% ipython --no-banner

In [1]: import numpy as np

In [2]: np.set_printoptions(precision=1, suppress=True, linewidth=100, legacy="1.25")

In [3]: rd = lambda a: np.round(a, 1) + 0

In [4]: E = np.loadtxt("a.csv", delimiter=",")

In [5]: E
Out[5]: 
array([[-2.,  0.,  0.,  0.,  0.,  0.,  0.,  0.,  0.,  0.,  0.,  0.,  0.],
       [ 0., -3.,  0.,  0.,  0.,  0.,  0.,  0.,  0.,  0.,  0.,  0.,  0.],
       [ 0.,  0.,  1.,  0.,  0.,  0.,  0.,  0.,  0.,  0.,  0.,  0.,  0.],
       [ 0.,  0.,  0., -2.,  0.,  0.,  0.,  0.,  0.,  0.,  0.,  0.,  0.],
       [ 0.,  0.,  0.,  0.,  3.,  0.,  0.,  0.,  0.,  0.,  0.,  0.,  0.],
       [ 0.,  0.,  0.,  0.,  0., -2.,  0.,  0.,  0.,  0.,  0.,  0.,  0.],
       [ 0.,  0.,  0.,  0.,  0.,  0.,  0.,  0.,  0.,  0.,  0.,  0.,  0.],
       [ 0.,  0.,  0.,  0.,  0.,  0.,  0., -1.,  0.,  0.,  0.,  0.,  0.],
       [ 0.,  0.,  0.,  0.,  0.,  0.,  0.,  0., -3.,  0.,  0.,  0.,  0.],
       [ 0.,  0.,  0.,  0.,  0.,  0.,  0.,  0.,  0., -1.,  0.,  0.,  0.],
       [ 0.,  0.,  0.,  0.,  0.,  0.,  0.,  0.,  0.,  0., -3.,  0.,  0.],
       [ 0.,  0.,  0.,  0.,  0.,  0.,  0.,  0.,  0.,  0.,  0.,  1.,  0.],
       [ 0.,  0.,  0.,  0.,  0.,  0.,  0.,  0.,  0.,  0.,  0.,  0.,  0.]])

In [6]: evals, evecs = np.linalg.eigh(E)

In [7]: x = np.array([-2, 1, 1, -3, 0, -1, 2, -3, 0, -3, -1, 0, 3])

In [8]: rd(np.linalg.eigvalsh(E[1:, 1:]))
Out[8]: array([-3., -3., -3., -2., -2., -1., -1.,  0.,  0.,  1.,  1.,  3.])

In [9]: np.abs(E).sum(axis=1).max(), np.abs(evals).max()
Out[9]: (3.0, 3.0)

In [10]: evals, evecs = np.linalg.eigh(E)

In [11]: np.unique(evals.round(6) + 0, return_counts=True)[1]
Out[11]: array([3, 3, 2, 2, 2, 1])

In [12]: def softmax(z):
    ...:     e = np.exp(z - z.max(axis=-1, keepdims=True))
    ...:     return e / e.sum(axis=-1, keepdims=True)
    ...: 

In [13]: rd(softmax(E[3] + 2))
Out[13]: array([0.1, 0.1, 0.1, 0. , 0.1, 0.1, 0.1, 0.1, 0.1, 0.1, 0.1, 0.1, 0.1])

In [14]: rd(softmax(E).sum(axis=1))
Out[14]: array([1., 1., 1., 1., 1., 1., 1., 1., 1., 1., 1., 1., 1.])

In [15]: rd(softmax(10 * E[3]))
Out[15]: array([0.1, 0.1, 0.1, 0. , 0.1, 0.1, 0.1, 0.1, 0.1, 0.1, 0.1, 0.1, 0.1])

In [16]: att = E @ E.T / np.sqrt(13)

In [17]: rd(softmax(att)[3] @ E)
Out[17]: array([-0.1, -0.2,  0.1, -0.4,  0.2, -0.1,  0. , -0.1, -0.2, -0.1, -0.2,  0.1,  0. ])

In [18]: [round(float(np.linalg.det(E[:i, :i])), 2) + 0 for i in range(1, 14)]
Out[18]: [-2.0, 6.0, 6.0, -12.0, -36.0, 72.0, 0.0, 0.0, 0.0, 0.0, 0.0, 0.0, 0.0]

In [19]: t3 = np.stack([E, -3 * E, E[::-1]])

In [20]: print(np.einsum("bij,cij->bc", t3, t3))
[[  52. -156.    0.]
 [-156.  468.    0.]
 [   0.    0.   52.]]

In [21]: t3.shape
Out[21]: (3, 13, 13)

In [22]: F = np.load("mat.npy")

In [23]: print(F)
[[ 1  0  0  0  0  0  0  0]
 [ 0 -1  0  0  0  0  0  0]
 [-1  1 -1  0  0  0  0  0]
 [ 1  2  2 -2  0  0  0  0]
 [-2 -1  0  1  2  0  0  0]
 [-2  2  1 -2 -1  1  0  0]
 [ 2 -1  0  2 -2  2 -2  0]
 [-2  0 -2 -1  0 -2 -2  1]]

In [24]: # triangular: eigenvalues sit on the diagonal

In [25]: f = np.array([0, 2, 1, 1, 2, 3, 2, 2])

In [26]: M2 = F + np.outer(f, np.eye(8)[7])

In [27]: np.linalg.matrix_rank(np.linalg.inv(M2) - np.linalg.inv(F), tol=1e-8)
Out[27]: 1

In [28]: np.linalg.matrix_rank(M2 - F)
Out[28]: 1

In [29]: rd(np.linalg.det(M2) / np.linalg.det(F)), rd(1 + np.linalg.solve(F, f)[7])
Out[29]: (-18.0, -18.0)

In [30]: mat = np.load("case16.npy")

In [31]: mat
Out[31]: 
array([[ 1.,  2., -2., -1.,  4.,  0., -8.,  3.,  8.,  3., -9., -4.,  7., -3., -2.,  0.],
       [ 2.,  9.,  9.,  1., -1., -9., -5., -5.,  7., -4.,  4.,  4.,  0.,  7., -2.,  0.],
       [ 4., -9.,  6.,  5., -1., -7., -4.,  0.,  2., -1.,  9.,  8., -4., -6.,  3.,  0.],
       [ 4.,  5.,  9., -5.,  3., -3.,  5., -7.,  1., -8., -5.,  8.,  2., -6., -7.,  0.],
       [ 3., -7., -8.,  2., -8.,  0.,  7., -7., -9., -5.,  0.,  4.,  1., -8., -2.,  0.],
       [ 0.,  8.,  6.,  9.,  9., -8., -8., -8., -6.,  2.,  4., -9., -8.,  6.,  4.,  0.],
       [ 0.,  0.,  6., -2., -4.,  8.,  5.,  1., -4.,  9., -2.,  9., -1.,  9., -6.,  0.],
       [ 2.,  7.,  7.,  1., -5.,  2., -8.,  4.,  5., -6.,  3.,  6.,  8.,  2., -2.,  0.],
       [ 9.,  2.,  6., -4.,  0., -5.,  8., -4., -2., -4., -4.,  8., -7.,  9.,  7.,  0.],
       [-4., -4.,  1.,  0.,  7., -4., -5.,  0., -3.,  8., -3., -7.,  9.,  1.,  7.,  0.],
       [-8., -8., -1., -3., -3., -4.,  5.,  5.,  0., -9., -1.,  4.,  0.,  5., -7.,  0.],
       [-3., -3., -2.,  6., -8., -8.,  3., -9., -1.,  1., -3.,  5., -8.,  8., -7.,  0.],
       [-3., -8.,  2., -6., -4., -3., -7., -6., -4., -6.,  9.,  9., -7., -2.,  2.,  0.],
       [-3.,  3., -8.,  7.,  7.,  6.,  4., -7.,  3.,  5.,  4., -6.,  2.,  2.,  8.,  0.],
       [-9.,  4., -7.,  6., -1.,  3.,  3., -6., -7.,  6.,  7.,  8., -2., -7.,  3.,  0.],
       [ 0.,  0.,  0.,  0.,  0.,  0.,  0.,  0.,  0.,  0.,  0.,  0.,  0.,  0.,  0.,  2.]])

In [32]: # 2 groups of indices that never mix

In [33]: M2 = mat / np.linalg.norm(mat, axis=1, keepdims=True)

In [34]: cov = M2 @ M2.T

In [35]: rd(np.linalg.norm(M2, axis=1))
Out[35]: array([1., 1., 1., 1., 1., 1., 1., 1., 1., 1., 1., 1., 1., 1., 1., 1.])

In [36]: print(np.argwhere(np.triu(np.abs(cov) > 0.95, 1)))
[]

In [37]: rd(cov[4])
Out[37]: 
array([-0.4, -0.4,  0.2,  0.2,  1. , -0.4, -0.1, -0.3,  0. , -0.3,  0.2,  0.3,  0.3, -0.1,  0.4,
        0. ])

In [38]: (cov - 2 * np.eye(16)).round(6).argmax(axis=1)
Out[38]: array([ 9,  7, 12,  1, 14,  1, 11,  1,  3,  0, 11, 10,  2, 14, 13,  0])
